% python3 -q
>>> import numpy as np
>>> np.set_printoptions(precision=1, suppress=True, linewidth=200)
>>> def rnd(a):
...     return np.round(a, 1) + 0
... 
>>> data = np.array([[1, -1, 1, -1, 1, -1],
...     [1, 2, 1, 2, 1, 2],
...     [3, 1, 3, 1, 3, 1],
...     [1, -1, 1, -1, 1, -1],
...     [1, 2, 1, 2, 1, 2],
...     [3, 1, 3, 1, 3, 1]])
>>> r = np.linalg.matrix_rank(data)
>>> r
np.int64(2)
>>> ns = np.linalg.svd(data)[2][r:].T
>>> ns.shape
(6, 4)
>>> np.linalg.matrix_rank(data.T @ data), np.linalg.matrix_rank(data @ data.T)
(np.int64(2), np.int64(2))
>>> [int(np.linalg.matrix_rank(data[:, :j + 1])) for j in range(6)]
[1, 2, 2, 2, 2, 2]
>>> W0 = np.load("m.npy")
>>> W0
array([[ 0.2, -0.9,  1.8, -0.1],
       [ 1.7,  0.3,  0.6,  1.1],
       [ 0.6, -1.5,  1.4,  1.2]])
>>> M2 = np.array([[1, 2, 3], [3, 0, 2]])
>>> W2 = np.kron(M2, W0)
>>> rnd(np.linalg.norm(W2, 2)), rnd(np.linalg.norm(M2, 2) * np.linalg.norm(W0, 2))
(np.float64(15.3), np.float64(15.3))
>>> np.linalg.matrix_rank(W2)
np.int64(6)
>>> W2.shape
(6, 12)
>>> ang = np.radians(45)
>>> r_ = np.eye(4)
>>> r_[0, 0] = r_[3, 3] = np.cos(ang)
>>> r_[0, 3], r_[3, 0] = -np.sin(ang), np.sin(ang)
>>> rnd(r_)
array([[ 0.7,  0. ,  0. , -0.7],
       [ 0. ,  1. ,  0. ,  0. ],
       [ 0. ,  0. ,  1. ,  0. ],
       [ 0.7,  0. ,  0. ,  0.7]])
>>> M2 = W0 @ r_.T
>>> rnd(np.linalg.det(r_)), rnd(np.trace(r_))
(np.float64(1.0), np.float64(3.4))
>>> rnd(M2)
array([[ 0.2, -0.9,  1.8,  0.1],
       [ 0.4,  0.3,  0.6,  2. ],
       [-0.4, -1.5,  1.4,  1.3]])
>>> np.allclose(W0 @ W0.T, M2 @ M2.T)
True
>>> rnd(np.abs(M2 - W0).max(axis=0))
array([1.3, 0. , 0. , 0.9])
>>> rnd(np.linalg.svd(W0, compute_uv=False)), rnd(np.linalg.svd(M2, compute_uv=False))
(array([3.2, 1.9, 0.9]), array([3.2, 1.9, 0.9]))
>>> r0 = np.array([4, -9])
>>> rnd(np.cross(M2[0, :3], M2[1, :3]))
array([-1.1,  0.6,  0.4])
>>> rnd(np.polyval(r0, M2[0]))
array([ -8.2, -12.6,  -1.8,  -8.7])
>>> rnd(np.convolve(M2[0], r0))
array([  0.8,  -5.5,  15.3, -15.9,  -0.6])
>>> W = np.array([[0, 0, 0], [0, 1, 2], [1, 2, 1], [1, 2, 2]])
>>> coef = np.array([4, 5, 3])
>>> hid = np.maximum(W0 @ W + coef, 0)
>>> np.linalg.matrix_rank(hid)
np.int64(3)
>>> (hid > 0).mean(axis=0)
array([1., 1., 1.])
>>> (hid > 0).astype(int)
array([[1, 1, 1],
       [1, 1, 1],
       [1, 1, 1]])
>>> W2 = np.array([[6, 2], [8, 1], [0, 1]])
>>> rnd(hid @ W2)
array([[ 94.2,  21.7],
       [103.8,  26.5],
       [109.2,  25.7]])
>>> (hid @ W2).round(6).argmax(axis=1)
array([0, 0, 0])
>>> W @ W2
array([[ 0,  0],
       [ 8,  3],
       [22,  5],
       [22,  6]])
>>> r0 = np.array([-3, 2, -1])
>>> rnd(np.array([np.convolve(row, r0, "same") for row in W0]))
array([[ 3.1, -7.4,  4.8, -2. ],
       [ 2.5, -2.9, -2.4,  1.6],
       [ 5.7, -7.8,  0.7,  1. ]])
>>> rnd(np.polyval(r0, W0[1]))
array([-6.3, -0.7, -0.9, -2.4])
>>> rnd(np.convolve(W0[1], r0))
array([-5.1,  2.5, -2.9, -2.4,  1.6, -1.1])
>>> m1 = np.load("mat.npy")
>>> m1
array([[-2,  2, -1,  2],
       [-2,  2, -1,  2]])
>>> U, sig, Vh = np.linalg.svd(m1)
>>> vecs = Vh[:(sig > 1e-8).sum()]
>>> rng = np.random.default_rng(57622)
>>> vec = m1[0] + -2 * m1[1] + rng.integers(2) * np.eye(4)[1]
>>> vec
array([ 2., -2.,  1., -2.])
>>> np.linalg.matrix_rank(np.vstack([m1, vec]))
np.int64(1)
>>> rnd(np.diag(vecs.T @ vecs))
array([0.3, 0.3, 0.1, 0.3])
>>> A = np.diag(20 * np.array([2, 3, -1, 3])) + np.array([[2, -4, -1, -1], [-5, -3, 3, -2], [-3, -5, 5, 2], [-2, -2, 4, -5]])
>>> A
array([[ 42,  -4,  -1,  -1],
       [ -5,  57,   3,  -2],
       [ -3,  -5, -15,   2],
       [ -2,  -2,   4,  55]])
>>> r0 = np.array([-3, 1, -3, 2])
>>> M2 = A + np.outer(r0, np.eye(4)[3])
>>> np.linalg.matrix_rank(M2 - A)
np.int64(1)
>>> M2
array([[ 42.,  -4.,  -1.,  -4.],
       [ -5.,  57.,   3.,  -1.],
       [ -3.,  -5., -15.,  -1.],
       [ -2.,  -2.,   4.,  57.]])
>>> np.linalg.matrix_rank(np.linalg.inv(M2) - np.linalg.inv(A), tol=1e-8)
np.int64(1)
>>> rnd(np.linalg.det(M2) / np.linalg.det(A)), rnd(1 + np.linalg.solve(A, r0)[3])
(np.float64(1.0), np.float64(1.0))
